% ipython --no-banner

In [1]: import numpy as np

In [2]: import numpy.linalg as la

In [3]: np.set_printoptions(precision=3, suppress=True, linewidth=120, sign=" ")

In [4]: m1 = np.load("case4.npy")

In [5]: m1
Out[5]: 
array([[ 6,  0,  0,  0,  0,  0,  3],
       [ 0,  0,  0,  0,  0,  0,  3],
       [ 0,  5,  0,  0,  0,  7,  0],
       [ 0, -3, -5,  0,  0,  0, -1],
       [ 0,  0,  1,  0,  0,  0,  0],
       [ 0,  0,  0,  0,  0,  9, -3],
       [ 0,  0,  0,  0,  0,  0, -3],
       [ 0,  0,  0,  0,  0,  1,  2],
       [-5,  0,  4,  0,  0,  0,  0],
       [ 0,  0,  0, -5,  0,  0,  0]])

In [6]: vec = np.array([6, -9, -4, 4, 1, -9, -8])

In [7]: h = np.maximum(m1 @ vec, 0)

In [8]: np.tanh(m1 @ vec)
Out[8]: array([ 1.   , -1.   , -1.   ,  1.   , -0.999, -1.   ,  1.   , -1.   , -1.   , -1.   ])

In [9]: np.maximum(m1 @ vec, 0) - np.maximum(-m1 @ vec, 0)
Out[9]: array([  12,  -24, -108,   55,   -4,  -57,   24,  -25,  -46,  -20])

In [10]: h
Out[10]: array([ 12,   0,   0,  55,   0,   0,  24,   0,   0,   0])

In [11]: m1.T @ h
Out[11]: array([  72, -165, -275,    0,    0,    0,  -91])

In [12]: np.maximum(m1 @ (3 * vec), 0)
Out[12]: array([  36,    0,    0,  165,    0,    0,   72,    0,    0,    0])

In [13]: A2 = m1[0, 0] * m1[1:] - np.outer(m1[1:, 0], m1[0])

In [14]: A2
Out[14]: 
array([[  0,   0,   0,   0,   0,   0,  18],
       [  0,  30,   0,   0,   0,  42,   0],
       [  0, -18, -30,   0,   0,   0,  -6],
       [  0,   0,   6,   0,   0,   0,   0],
       [  0,   0,   0,   0,   0,  54, -18],
       [  0,   0,   0,   0,   0,   0, -18],
       [  0,   0,   0,   0,   0,   6,  12],
       [  0,   0,  24,   0,   0,   0,  15],
       [  0,   0,   0, -30,   0,   0,   0]])

In [15]: m1[:, 0] / m1[0, 0]
Out[15]: array([ 1.   ,  0.   ,  0.   ,  0.   ,  0.   ,  0.   ,  0.   ,  0.   , -0.833,  0.   ])

In [16]: la.matrix_rank(A2), la.matrix_rank(m1)
Out[16]: (np.int64(5), np.int64(6))

In [17]: Uu, sigma, vt = la.svd(A2)

In [18]: V = vt[:(sigma > 1e-8).sum()]

In [19]: rng = np.random.default_rng(79327)

In [20]: vec = A2[2] + 5 * A2[1] + rng.integers(2) * np.eye(7)[4]

In [21]: vec
Out[21]: array([  0., 132., -30.,   0.,   1., 210.,  -6.])

In [22]: np.allclose(V.T @ V @ vec, vec)
Out[22]: False

In [23]: np.round(V.T @ V, 3) + 0
Out[23]: 
array([[ 0.,  0.,  0.,  0.,  0.,  0.,  0.],
       [ 0.,  1.,  0.,  0.,  0.,  0.,  0.],
       [ 0.,  0.,  1.,  0.,  0.,  0.,  0.],
       [ 0.,  0.,  0.,  1.,  0.,  0.,  0.],
       [ 0.,  0.,  0.,  0.,  0.,  0.,  0.],
       [ 0.,  0.,  0.,  0.,  0.,  1.,  0.],
       [ 0.,  0.,  0.,  0.,  0.,  0.,  1.]])

In [24]: np.round(la.norm(vec - V.T @ V @ vec), 3)
Out[24]: np.float64(1.0)

In [25]: data = np.loadtxt("arr.csv", delimiter=",")

In [26]: data
Out[26]: 
array([[-2.,  3.,  3.,  4.,  4.],
       [ 5.,  1.,  2.,  4.,  2.],
       [ 3.,  2., -7.,  2.,  2.],
       [ 5.,  5.,  1., -4.,  3.],
       [ 4.,  2.,  5.,  0.,  1.]])

In [27]: Uu, sigma, vt = la.svd(data)

In [28]: np.argmax(sigma[:-1] / (sigma[1:] + 1e-6)) + 1
Out[28]: np.int64(4)

In [29]: sigma
Out[29]: array([ 11.404,   9.056,   7.584,   5.124,   0.427])

In [30]: A2 = Uu[:, :4] @ np.diag(sigma[:4]) @ vt[:4]

In [31]: round(float(la.norm(data - A2, 2)), 3), round(float(sigma[4]), 3)
Out[31]: (0.427, 0.427)

In [32]: np.round(la.norm(data - A2) / la.norm(data), 3)
Out[32]: np.float64(0.025)

In [33]: (data + data.T) / 2
Out[33]: 
array([[-2. ,  4. ,  3. ,  4.5,  4. ],
       [ 4. ,  1. ,  2. ,  4.5,  2. ],
       [ 3. ,  2. , -7. ,  1.5,  3.5],
       [ 4.5,  4.5,  1.5, -4. ,  1.5],
       [ 4. ,  2. ,  3.5,  1.5,  1. ]])

In [34]: np.allclose(data @ data.T, data.T @ data)
Out[34]: False

In [35]: la.matrix_power(data, 4)
Out[35]: 
array([[ 5358.,  3853.,   487.,   314.,  3032.],
       [ 4109.,  4158.,  1881.,  2376.,  4026.],
       [  647.,  1573.,  5468.,   202.,  1464.],
       [ 1964.,  2043.,  3672.,  4124.,  2857.],
       [ 3075.,  2719.,    21.,  3240.,  3063.]])

In [36]: (data - data.T) / 2
Out[36]: 
array([[ 0. , -1. ,  0. , -0.5,  0. ],
       [ 1. ,  0. ,  0. , -0.5,  0. ],
       [ 0. ,  0. ,  0. ,  0.5, -1.5],
       [ 0.5,  0.5, -0.5,  0. ,  1.5],
       [ 0. ,  0. ,  1.5, -1.5,  0. ]])

In [37]: A2 = la.inv(data)

In [38]: np.round(la.inv(A2), 3) + 0
Out[38]: 
array([[-2.,  3.,  3.,  4.,  4.],
       [ 5.,  1.,  2.,  4.,  2.],
       [ 3.,  2., -7.,  2.,  2.],
       [ 5.,  5.,  1., -4.,  3.],
       [ 4.,  2.,  5.,  0.,  1.]])

In [39]: np.round(data @ A2, 3) + 0
Out[39]: 
array([[ 1.,  0.,  0.,  0.,  0.],
       [ 0.,  1.,  0.,  0.,  0.],
       [ 0.,  0.,  1.,  0.,  0.],
       [ 0.,  0.,  0.,  1.,  0.],
       [ 0.,  0.,  0.,  0.,  1.]])

In [40]: Uu, sigma, vt = la.svd(m1)

In [41]: V = vt[:(sigma > 1e-8).sum()]

In [42]: vec = m1[2] + 3 * m1[4] + rng.integers(2) * np.eye(7)[3]

In [43]: vec
Out[43]: array([ 0.,  5.,  3.,  1.,  0.,  7.,  0.])

In [44]: np.round(V.T @ V, 3) + 0
Out[44]: 
array([[ 1.,  0.,  0.,  0.,  0.,  0.,  0.],
       [ 0.,  1.,  0.,  0.,  0.,  0.,  0.],
       [ 0.,  0.,  1.,  0.,  0.,  0.,  0.],
       [ 0.,  0.,  0.,  1.,  0.,  0.,  0.],
       [ 0.,  0.,  0.,  0.,  0.,  0.,  0.],
       [ 0.,  0.,  0.,  0.,  0.,  1.,  0.],
       [ 0.,  0.,  0.,  0.,  0.,  0.,  1.]])

In [45]: la.matrix_rank(np.vstack([m1, vec]))
Out[45]: np.int64(6)

In [46]: round(la.norm(vec - V.T @ V @ vec), 3)
Out[46]: np.float64(0.0)

In [47]: np.allclose(V.T @ V @ vec, vec)
Out[47]: True

In [48]: round(np.log10(la.cond(data)))
Out[48]: 1

In [49]: [round(float(x), 3) for x in la.svd(data, compute_uv=False)[:3]]
Out[49]: [11.404, 9.056, 7.584]

In [50]: A = np.load("sample6.npy")

In [51]: A
Out[51]: 
array([[-3, -1, -1,  4, -2,  0,  1],
       [ 0,  0,  0,  0,  0,  0,  0],
       [ 1,  5,  2,  2, -1, -1,  0],
       [ 4,  5, -2, -1, -4, -2,  2],
       [ 1,  2,  1, -2, -2, -1, -1],
       [ 0,  0,  0,  0,  0,  0,  0],
       [ 0, -2, -3, -1, -6,  1,  3],
       [ 3,  1,  3,  2,  2,  3,  1],
       [-1, -4, -4,  1, -4,  2,  4],
       [-1, -1, -5, -1, -3, -1,  3],
       [ 1,  2,  1, -2, -2, -1, -1],
       [ 0,  0,  0,  0,  0,  0,  0],
       [-2,  4, -1,  0, -3, -4, -1],
       [ 2, -6, -2, -1, -3,  5,  4],
       [ 3, -1, -2, -5, -4,  1,  2]])

In [52]: la.cond(A) > 100
Out[52]: np.True_

In [53]: idx = A[:, 5] > np.median(A[:, 5])

In [54]: f = A[idx].mean(axis=0) - A[~idx].mean(axis=0)

In [55]: f
Out[55]: array([ 1.3, -4. , -1.1, -0.8, -1.3,  3.4,  2.5])

In [56]: idx.astype(int)
Out[56]: array([ 0,  0,  0,  0,  0,  0,  1,  1,  1,  0,  0,  0,  0,  1,  1])

In [57]: t = np.radians(135)

In [58]: R = np.eye(7)

In [59]: R[5, 5] = R[4, 4] = np.cos(t)

In [60]: R[5, 4], R[4, 5] = -np.sin(t), np.sin(t)

In [61]: R
Out[61]: 
array([[ 1.   ,  0.   ,  0.   ,  0.   ,  0.   ,  0.   ,  0.   ],
       [ 0.   ,  1.   ,  0.   ,  0.   ,  0.   ,  0.   ,  0.   ],
       [ 0.   ,  0.   ,  1.   ,  0.   ,  0.   ,  0.   ,  0.   ],
       [ 0.   ,  0.   ,  0.   ,  1.   ,  0.   ,  0.   ,  0.   ],
       [ 0.   ,  0.   ,  0.   ,  0.   , -0.707,  0.707,  0.   ],
       [ 0.   ,  0.   ,  0.   ,  0.   , -0.707, -0.707,  0.   ],
       [ 0.   ,  0.   ,  0.   ,  0.   ,  0.   ,  0.   ,  1.   ]])

In [62]: A2 = A @ R.T

In [63]: A2.round(3) + 0
Out[63]: 
array([[-3.   , -1.   , -1.   ,  4.   ,  1.414,  1.414,  1.   ],
       [ 0.   ,  0.   ,  0.   ,  0.   ,  0.   ,  0.   ,  0.   ],
       [ 1.   ,  5.   ,  2.   ,  2.   ,  0.   ,  1.414,  0.   ],
       [ 4.   ,  5.   , -2.   , -1.   ,  1.414,  4.243,  2.   ],
       [ 1.   ,  2.   ,  1.   , -2.   ,  0.707,  2.121, -1.   ],
       [ 0.   ,  0.   ,  0.   ,  0.   ,  0.   ,  0.   ,  0.   ],
       [ 0.   , -2.   , -3.   , -1.   ,  4.95 ,  3.536,  3.   ],
       [ 3.   ,  1.   ,  3.   ,  2.   ,  0.707, -3.536,  1.   ],
       [-1.   , -4.   , -4.   ,  1.   ,  4.243,  1.414,  4.   ],
       [-1.   , -1.   , -5.   , -1.   ,  1.414,  2.828,  3.   ],
       [ 1.   ,  2.   ,  1.   , -2.   ,  0.707,  2.121, -1.   ],
       [ 0.   ,  0.   ,  0.   ,  0.   ,  0.   ,  0.   ,  0.   ],
       [-2.   ,  4.   , -1.   ,  0.   , -0.707,  4.95 , -1.   ],
       [ 2.   , -6.   , -2.   , -1.   ,  5.657, -1.414,  4.   ],
       [ 3.   , -1.   , -2.   , -5.   ,  3.536,  2.121,  2.   ]])

In [64]: np.round(la.svd(A, compute_uv=False), 3) + 0, np.round(la.svd(A2, compute_uv=False), 3) + 0
Out[64]: 
(array([ 16.517,  12.704,   9.334,   6.961,   3.919,   0.942,   0.   ]),
 array([ 16.517,  12.704,   9.334,   6.961,   3.919,   0.942,   0.   ]))

In [65]: np.abs(A2 - A).max(axis=0)
Out[65]: array([  0.  ,   0.  ,   0.  ,   0.  ,  10.95,   8.95,   0.  ])

In [66]: A2 = np.array([[0, -1, -2, -1, -2, -2, 0],
    ...:     [2, -2, 1, 0, 2, 2, 1],
    ...:     [0, -2, -2, 2, 2, 1, 0],
    ...:     [-1, 1, 1, 0, 0, -2, -2],
    ...:     [2, 0, 0, -2, -2, -2, 0],
    ...:     [-1, 0, 1, 0, -1, -1, -1],
    ...:     [-2, -1, -1, -1, 2, 2, 1]])

In [67]: K = np.tril(A2)

In [68]: K
Out[68]: 
array([[ 0,  0,  0,  0,  0,  0,  0],
       [ 2, -2,  0,  0,  0,  0,  0],
       [ 0, -2, -2,  0,  0,  0,  0],
       [-1,  1,  1,  0,  0,  0,  0],
       [ 2,  0,  0, -2, -2,  0,  0],
       [-1,  0,  1,  0, -1, -1,  0],
       [-2, -1, -1, -1,  2,  2,  1]])

In [69]: la.cond(K) > 100
Out[69]: np.True_

In [70]: np.round(la.norm(K, 2) / la.norm(K), 3)
Out[70]: np.float64(0.659)

In [71]: A2 = np.array([[-2, -2], [-2, 9], [8, 5]])

In [72]: J = np.kron(np.eye(3, dtype=int), A2)

In [73]: J
Out[73]: 
array([[-2, -2,  0,  0,  0,  0],
       [-2,  9,  0,  0,  0,  0],
       [ 8,  5,  0,  0,  0,  0],
       [ 0,  0, -2, -2,  0,  0],
       [ 0,  0, -2,  9,  0,  0],
       [ 0,  0,  8,  5,  0,  0],
       [ 0,  0,  0,  0, -2, -2],
       [ 0,  0,  0,  0, -2,  9],
       [ 0,  0,  0,  0,  8,  5]])

In [74]: P = J @ la.solve(J.T @ J, J.T)

In [75]: np.trace(P)
Out[75]: np.float64(6.0)

In [76]: P @ J[:, 3]
Out[76]: array([ 0.,  0.,  0., -2.,  9.,  5.,  0.,  0.,  0.])

In [77]: A2 = J + rng.integers(-2, 3, (9, 3)) @ rng.integers(-2, 3, (3, 6))

In [78]: A2
Out[78]: 
array([[-4, -6,  1,  3, -2,  0],
       [-4, 10, -1, -4, -3, -1],
       [ 8,  5,  0,  0,  0,  0],
       [-4, -3, -5, -6,  1, -5],
       [ 0, -2,  0, 13, -2,  2],
       [ 3,  5,  9,  4, -1,  3],
       [ 1,  3,  3,  1, -9,  3],
       [-1, -2, -4, -3,  6,  3],
       [ 1,  3,  3,  1,  1, 10]])

In [79]: np.round(la.svd(A2 - J, compute_uv=False), 3) + 0
Out[79]: array([ 19.708,   9.118,   8.153,   0.   ,   0.   ,   0.   ])

In [80]: la.matrix_rank(A2 - J, tol=1e-8)
Out[80]: np.int64(3)

In [81]: np.abs(A2 - J).sum(axis=1)
Out[81]: array([ 12,  12,   0,  20,  12,  14,  20,  24,  20])

In [82]: vec = np.array([0, 5, 1, 4, 1, 0])

In [83]: rhs = J @ vec

In [84]: np.round(la.lstsq(J, rhs)[0], 3) + 0
Out[84]: array([ 0.,  5.,  1.,  4.,  1.,  0.])

In [85]: rhs
Out[85]: array([-10,  45,  25, -10,  34,  28,  -2,  -2,   8])

In [86]: rhs = rhs + 0.02 * rng.normal(size=9)

In [87]: rhs
Out[87]: array([-10.023,  45.002,  25.048, -10.011,  34.022,  28.006,  -2.022,  -2.008,   8.036])

In [88]: b, *_ = la.lstsq(J, rhs)

In [89]: round(float(la.norm(rhs - J @ b)), 3)
Out[89]: 0.018
